In [1]: import numpy as np

In [2]: import numpy.linalg as la

In [3]: np.set_printoptions(precision=3, suppress=True, linewidth=120)

In [4]: def tidy(a):
   ...:     return np.round(a, 3) + 0
   ...: 

In [5]: f = np.array([1, 3, 2]) + 0.5

In [6]: W0 = np.eye(3) - 2 * np.outer(f, f) / (f @ f)

In [7]: tidy(W0)
Out[7]: 
array([[ 0.783, -0.506, -0.361],
       [-0.506, -0.181, -0.843],
       [-0.361, -0.843,  0.398]])

In [8]: O, vecs = la.qr(W0[:, :2])[0], la.qr(W0[:, 2:])[0]

In [9]: sv = la.svd(O.T @ vecs, compute_uv=False)

In [10]: (sv > 0.9).sum()
Out[10]: np.int64(0)

In [11]: tidy(sv)
Out[11]: array([0.])

In [12]: tidy(la.norm(O @ O.T - vecs @ vecs.T, 2))
Out[12]: np.float64(1.0)

In [13]: np.einsum("ij,ji->", W0, W0)
Out[13]: np.float64(3.0)

In [14]: tidy(np.einsum("ii->", W0))
Out[14]: np.float64(1.0)

In [15]: tidy(np.poly(W0))
Out[15]: array([ 1., -1., -1.,  1.])

In [16]: tidy(la.det(2 * W0)), tidy(la.det(W0))
Out[16]: (np.float64(-8.0), np.float64(-1.0))

In [17]: tidy(la.eigvals(W0))
Out[17]: array([ 1., -1.,  1.])

In [18]: tidy(np.kron(np.eye(2, dtype=int), W0))
Out[18]: 
array([[ 0.783, -0.506, -0.361,  0.   ,  0.   ,  0.   ],
       [-0.506, -0.181, -0.843,  0.   ,  0.   ,  0.   ],
       [-0.361, -0.843,  0.398,  0.   ,  0.   ,  0.   ],
       [ 0.   ,  0.   ,  0.   ,  0.783, -0.506, -0.361],
       [ 0.   ,  0.   ,  0.   , -0.506, -0.181, -0.843],
       [ 0.   ,  0.   ,  0.   , -0.361, -0.843,  0.398]])

In [19]: tidy(la.eigvals(W0).sum().real)
Out[19]: np.float64(1.0)

In [20]: W = np.array([[5, -4, 3], [-8, -4, 2], [5, 6, 6]])

In [21]: beta = np.array([5, 5, -4])

In [22]: hid = np.maximum(W0 @ W + beta, 0)

In [23]: tidy((hid > 0).mean(axis=0))
Out[23]: array([0.667, 1.   , 0.   ])

In [24]: la.matrix_rank(hid)
Out[24]: np.int64(2)

In [25]: (hid > 0).astype(int)
Out[25]: 
array([[1, 1, 0],
       [0, 1, 0],
       [1, 1, 0]])

In [26]: Z = np.array([[9, 6, 6], [9, 7, 1], [6, 5, -4]])

In [27]: (hid @ Z).round(6).argmax(axis=1)
Out[27]: array([0, 0, 0])

In [28]: tidy(hid @ Z)
Out[28]: 
array([[115.916,  79.   ,  68.663],
       [ 24.181,  18.807,   2.687],
       [217.193, 157.   ,  83.771]])

In [29]: other = la.inv(W0)

In [30]: tidy(la.cond(W0))
Out[30]: np.float64(1.0)

In [31]: tidy(la.svd(W0, compute_uv=False))
Out[31]: array([1., 1., 1.])

In [32]: tidy(la.norm(W0, axis=0))
Out[32]: array([1., 1., 1.])

In [33]: tidy(W0[:, 0] @ W0[:, 2])
Out[33]: np.float64(0.0)

In [34]: M = np.load("arr.npy")

In [35]: M
Out[35]: 
array([[ 0.,  0.,  0.],
       [ 0.,  0., -1.],
       [ 0., -1.,  0.]])

In [36]: # 2 groups of indices that never mix

In [37]: evals, vecs = la.eigh(W0)

In [38]: x0 = np.array([1, -3, 2])

In [39]: tidy(x0 @ W0 @ x0)
Out[39]: np.float64(12.458)

In [40]: tidy(np.abs(W0).sum(axis=1).max()), np.abs(evals).max()
Out[40]: (np.float64(1.651), np.float64(1.0))

In [41]: tidy(vecs * np.abs(evals) @ vecs.T)
Out[41]: 
array([[1., 0., 0.],
       [0., 1., 0.],
       [0., 0., 1.]])

In [42]: tidy(vecs * np.maximum(evals, 0) @ vecs.T)
Out[42]: 
array([[ 0.892, -0.253, -0.181],
       [-0.253,  0.41 , -0.422],
       [-0.181, -0.422,  0.699]])
